$ python3 -q
>>> import numpy as np
>>> from numpy import linalg as LA
>>> np.set_printoptions(precision=2, suppress=True, linewidth=140)
>>> arr, _ = LA.qr(np.array([[-0.7, -0.5, 1.2, 1.9, 2.3, 0.3, 0.5, -0.2, -1.5],
...     [-0.9, -0.2, 1.8, 0.3, 1.2, 1.3, 0.3, -0.9, -1.0],
...     [0.5, -0.1, 1.0, 0.1, 0.7, 0.8, 0.2, -0.7, -2.7],
...     [0.6, -1.8, 1.4, 0.7, 0.1, -0.4, -1.7, 0.8, -0.3],
...     [0.1, -1.2, -0.4, 0.7, -0.4, -0.4, 0.5, -0.7, -0.3],
...     [0.3, -0.8, -0.1, 1.4, -1.0, -0.6, -0.3, -0.9, 0.5],
...     [0.3, 1.7, 0.3, 1.2, 1.0, 0.2, -1.7, 0.7, 0.3],
...     [0.1, 0.9, -0.9, 0.1, -0.2, -1.1, -0.8, -0.9, 0.9],
...     [1.1, -1.4, 0.5, 0.2, -0.5, 0.1, 0.4, -0.7, 0.0]]))
>>> print(arr.round(2) + 0)
[[-0.38 -0.28 -0.26 -0.55 -0.54  0.03  0.22  0.24  0.02]
 [-0.49 -0.22 -0.5   0.16  0.41 -0.07  0.12 -0.41  0.27]
 [ 0.27  0.06 -0.45  0.13 -0.19 -0.25  0.27 -0.28 -0.68]
 [ 0.33 -0.46 -0.34  0.    0.07  0.65 -0.36  0.04 -0.1 ]
 [ 0.05 -0.36  0.33 -0.31 -0.15 -0.28 -0.4  -0.63 -0.04]
 [ 0.16 -0.2   0.12 -0.54  0.67 -0.11  0.3   0.16 -0.22]
 [ 0.16  0.59 -0.44 -0.47  0.08 -0.1  -0.4  -0.05  0.2 ]
 [ 0.05  0.3   0.18 -0.2  -0.08  0.58  0.46 -0.51  0.1 ]
 [ 0.6  -0.24 -0.14  0.05 -0.15 -0.26  0.33 -0.01  0.6 ]]
>>> print(np.round(arr.T @ arr, 2) + 0)
[[1. 0. 0. 0. 0. 0. 0. 0. 0.]
 [0. 1. 0. 0. 0. 0. 0. 0. 0.]
 [0. 0. 1. 0. 0. 0. 0. 0. 0.]
 [0. 0. 0. 1. 0. 0. 0. 0. 0.]
 [0. 0. 0. 0. 1. 0. 0. 0. 0.]
 [0. 0. 0. 0. 0. 1. 0. 0. 0.]
 [0. 0. 0. 0. 0. 0. 1. 0. 0.]
 [0. 0. 0. 0. 0. 0. 0. 1. 0.]
 [0. 0. 0. 0. 0. 0. 0. 0. 1.]]
>>> print(LA.svd(arr, compute_uv=False))
[1. 1. 1. 1. 1. 1. 1. 1. 1.]
>>> print(round(float(arr[:, 3] @ arr[:, 2]), 2))
-0.0
>>> print(np.round(LA.pinv(arr), 2) + 0)
[[-0.38 -0.49  0.27  0.33  0.05  0.16  0.16  0.05  0.6 ]
 [-0.28 -0.22  0.06 -0.46 -0.36 -0.2   0.59  0.3  -0.24]
 [-0.26 -0.5  -0.45 -0.34  0.33  0.12 -0.44  0.18 -0.14]
 [-0.55  0.16  0.13  0.   -0.31 -0.54 -0.47 -0.2   0.05]
 [-0.54  0.41 -0.19  0.07 -0.15  0.67  0.08 -0.08 -0.15]
 [ 0.03 -0.07 -0.25  0.65 -0.28 -0.11 -0.1   0.58 -0.26]
 [ 0.22  0.12  0.27 -0.36 -0.4   0.3  -0.4   0.46  0.33]
 [ 0.24 -0.41 -0.28  0.04 -0.63  0.16 -0.05 -0.51 -0.01]
 [ 0.02  0.27 -0.68 -0.1  -0.04 -0.22  0.2   0.1   0.6 ]]
>>> print(LA.norm(arr, axis=0))
[1. 1. 1. 1. 1. 1. 1. 1. 1.]
>>> print(np.round(arr @ arr.T, 2) + 0)
[[1. 0. 0. 0. 0. 0. 0. 0. 0.]
 [0. 1. 0. 0. 0. 0. 0. 0. 0.]
 [0. 0. 1. 0. 0. 0. 0. 0. 0.]
 [0. 0. 0. 1. 0. 0. 0. 0. 0.]
 [0. 0. 0. 0. 1. 0. 0. 0. 0.]
 [0. 0. 0. 0. 0. 1. 0. 0. 0.]
 [0. 0. 0. 0. 0. 0. 1. 0. 0.]
 [0. 0. 0. 0. 0. 0. 0. 1. 0.]
 [0. 0. 0. 0. 0. 0. 0. 0. 1.]]
>>> data = np.loadtxt("test3.csv", delimiter=",")
>>> print(data)
[[-2.  0. -1.  1.  0.  3. -3.  0. -3.  0.  0.]
 [ 1.  3. -2. -2. -3. -3. -3.  0. -5.  4.  2.]
 [-3. -3.  0.  2. -3.  1. -3. -1.  2. -5.  1.]
 [ 3.  1.  0. -1. -3.  3.  2.  0.  2. -2.  2.]
 [-2.  1.  2.  1. -3.  2. -2.  3.  1.  3. -3.]
 [-3.  2. -3.  1.  3.  0.  2. -1.  1. -2.  2.]
 [-1.  1. -2.  3.  0. -1.  0.  0.  4.  4.  4.]
 [ 0. -2. -1. -2.  3.  3.  1. -3. -4. -4.  3.]
 [ 0.  0.  0.  0.  0.  0.  0.  0. -1. -2.  3.]
 [ 0.  0.  0.  0.  0.  0.  0.  0.  1. -1. -1.]
 [ 0.  0.  0.  0.  0.  0.  0.  0.  3. -2. -2.]]
>>> cov = data.T @ data
>>> print(np.round(LA.svd(data, compute_uv=False) ** 2, 2) + 0)
[150.86 115.62  83.74  66.99  48.78  27.37  15.85   5.31   1.76   0.73   0.  ]
>>> print(np.diag(cov))
[37. 29. 23. 25. 54. 42. 40. 20. 87. 99. 61.]
>>> Y = data / np.sqrt((data ** 2).mean(axis=1, keepdims=True))
>>> print(LA.norm(Y, axis=1))
[3.32 3.32 3.32 3.32 3.32 3.32 3.32 3.32 3.32 3.32 3.32]
>>> print(LA.matrix_rank(data - data.mean(axis=1, keepdims=True)))
10
>>> print(LA.matrix_rank(Y) == LA.matrix_rank(data))
True
>>> W1 = np.array([[-2, 1],
...     [-1, 1],
...     [0, 2],
...     [5, -3],
...     [-3, 5],
...     [-5, -3],
...     [4, -5],
...     [-4, 2],
...     [-1, -3],
...     [-1, 0],
...     [-2, 3]])
>>> b = np.array([-3, 0])
>>> hid = np.maximum(data @ W1 + b, 0)
>>> print((hid > 0).astype(int))
[[0 1]
 [0 1]
 [1 0]
 [0 0]
 [0 0]
 [1 0]
 [1 0]
 [0 1]
 [0 1]
 [0 0]
 [0 0]]
>>> print((hid > 0).mean(axis=0))
[0.27 0.36]
>>> Z = np.array([[-1, 3], [0, -2]])
>>> print(hid @ Z)
[[  0. -16.]
 [  0. -72.]
 [-13.  39.]
 [  0.   0.]
 [  0.   0.]
 [ -6.  18.]
 [ -2.   6.]
 [  0. -36.]
 [  0. -24.]
 [  0.   0.]
 [  0.   0.]]
>>> print([round(float(x), 2) for x in LA.svd(data, compute_uv=False)[:3]])
[12.28, 10.75, 9.15]
>>> print(np.argsort(-LA.norm(data, axis=0).round(6), kind="stable")[:3])
[ 9  8 10]
>>> print(LA.matrix_rank(data, rtol=0.1))
9
>>> print(LA.cond(data) > 100)
True
>>> Uu, sv, Vt = LA.svd(data)
>>> print(sv.round(2) + 0)
[12.28 10.75  9.15  8.18  6.98  5.23  3.98  2.3   1.33  0.85  0.  ]
>>> Y = Uu[:, :10] @ np.diag(sv[:10]) @ Vt[:10]
>>> print(Y.round(2) + 0)
[[-2.  0. -1.  1.  0.  3. -3.  0. -3.  0.  0.]
 [ 1.  3. -2. -2. -3. -3. -3.  0. -5.  4.  2.]
 [-3. -3.  0.  2. -3.  1. -3. -1.  2. -5.  1.]
 [ 3.  1.  0. -1. -3.  3.  2.  0.  2. -2.  2.]
 [-2.  1.  2.  1. -3.  2. -2.  3.  1.  3. -3.]
 [-3.  2. -3.  1.  3.  0.  2. -1.  1. -2.  2.]
 [-1.  1. -2.  3.  0. -1.  0.  0.  4.  4.  4.]
 [ 0. -2. -1. -2.  3.  3.  1. -3. -4. -4.  3.]
 [ 0.  0.  0.  0.  0.  0.  0.  0. -1. -2.  3.]
 [ 0.  0.  0.  0.  0.  0.  0.  0.  1. -1. -1.]
 [ 0.  0.  0.  0.  0.  0.  0.  0.  3. -2. -2.]]
>>> print(round(np.abs(data - Y).max(), 2))
0.0
>>> print(LA.matrix_rank(Y))
10
>>> F = np.loadtxt("x.csv", delimiter=",")
>>> print(F)
[[0. 0. 0. 0. 0. 0. 1. 0. 0.]
 [0. 0. 0. 0. 0. 1. 0. 0. 0.]
 [0. 0. 0. 0. 1. 0. 0. 0. 0.]
 [0. 0. 1. 0. 0. 0. 0. 0. 0.]
 [1. 0. 0. 0. 0. 0. 0. 0. 0.]
 [0. 0. 0. 1. 0. 0. 0. 0. 0.]
 [0. 0. 0. 0. 0. 0. 0. 0. 1.]
 [0. 1. 0. 0. 0. 0. 0. 0. 0.]
 [0. 0. 0. 0. 0. 0. 0. 1. 0.]]
>>> cov = F.T @ F
>>> print(np.diag(cov))
[1. 1. 1. 1. 1. 1. 1. 1. 1.]
>>> print(LA.eigvalsh(cov)[::-1])
[1. 1. 1. 1. 1. 1. 1. 1. 1.]
>>> print(LA.svd(F, compute_uv=False))
[1. 1. 1. 1. 1. 1. 1. 1. 1.]
>>> rng = np.random.default_rng(0)
>>> ang = np.sort(rng.uniform(-2, 2, 21))
>>> X = np.c_[ang, ang ** 2, ang ** 3] @ np.array([[5, -5, 8], [3, 6, 3], [-4, 2, -1]])
>>> print(X)
[[33.4  17.94  3.83]
 [30.48 17.64  2.98]
 [28.11 17.36  2.3 ]
 [27.09 17.22  2.01]
 [25.69 17.03  1.62]
 [ 7.3  12.22 -3.15]
 [ 1.06  8.13 -4.04]
 [-0.02  6.83 -3.97]
 [-1.14  2.06 -2.16]
 [ 0.89 -0.66  1.4 ]
 [ 0.94 -0.68  1.48]
 [ 2.37 -0.89  3.88]
 [ 2.98 -0.61  5.12]
 [ 4.02  2.01  9.1 ]
 [ 4.02  2.02  9.11]
 [ 3.11  7.09 12.77]
 [ 3.04  7.29 12.88]
 [ 1.59 10.96 14.65]
 [ 1.33 11.53 14.89]
 [-1.57 17.1  16.89]
 [-3.3  20.01 17.74]]
>>> P = X @ LA.solve(X.T @ X, X.T)
>>> print(round(float(np.trace(P)), 2))
3.0
>>> print(LA.matrix_rank(np.eye(21) - P))
18
>>> print(np.diag(P))
[0.26 0.21 0.18 0.17 0.16 0.19 0.17 0.15 0.03 0.01 0.01 0.04 0.06 0.1  0.1  0.11 0.11 0.13 0.14 0.26 0.38]
>>> J = np.load("data.npy")
>>> print(J)
[[0 0 0 0 0 1 0 0]
 [0 0 1 0 0 0 0 0]
 [0 0 0 0 0 0 0 1]
 [0 0 0 0 0 0 1 0]
 [0 1 0 0 0 0 0 0]
 [0 0 0 0 1 0 0 0]
 [1 0 0 0 0 0 0 0]
 [0 0 0 1 0 0 0 0]]
>>> Y = J / LA.norm(J, axis=1, keepdims=True)
>>> cov = Y @ Y.T
>>> print((cov - 2 * np.eye(8)).round(6).argmax(axis=1))
[1 0 0 0 0 0 0 0]
>>> print((np.abs(cov) > 0.9).astype(int))
[[1 0 0 0 0 0 0 0]
 [0 1 0 0 0 0 0 0]
 [0 0 1 0 0 0 0 0]
 [0 0 0 1 0 0 0 0]
 [0 0 0 0 1 0 0 0]
 [0 0 0 0 0 1 0 0]
 [0 0 0 0 0 0 1 0]
 [0 0 0 0 0 0 0 1]]
>>> print(LA.norm(Y, axis=1))
[1. 1. 1. 1. 1. 1. 1. 1.]
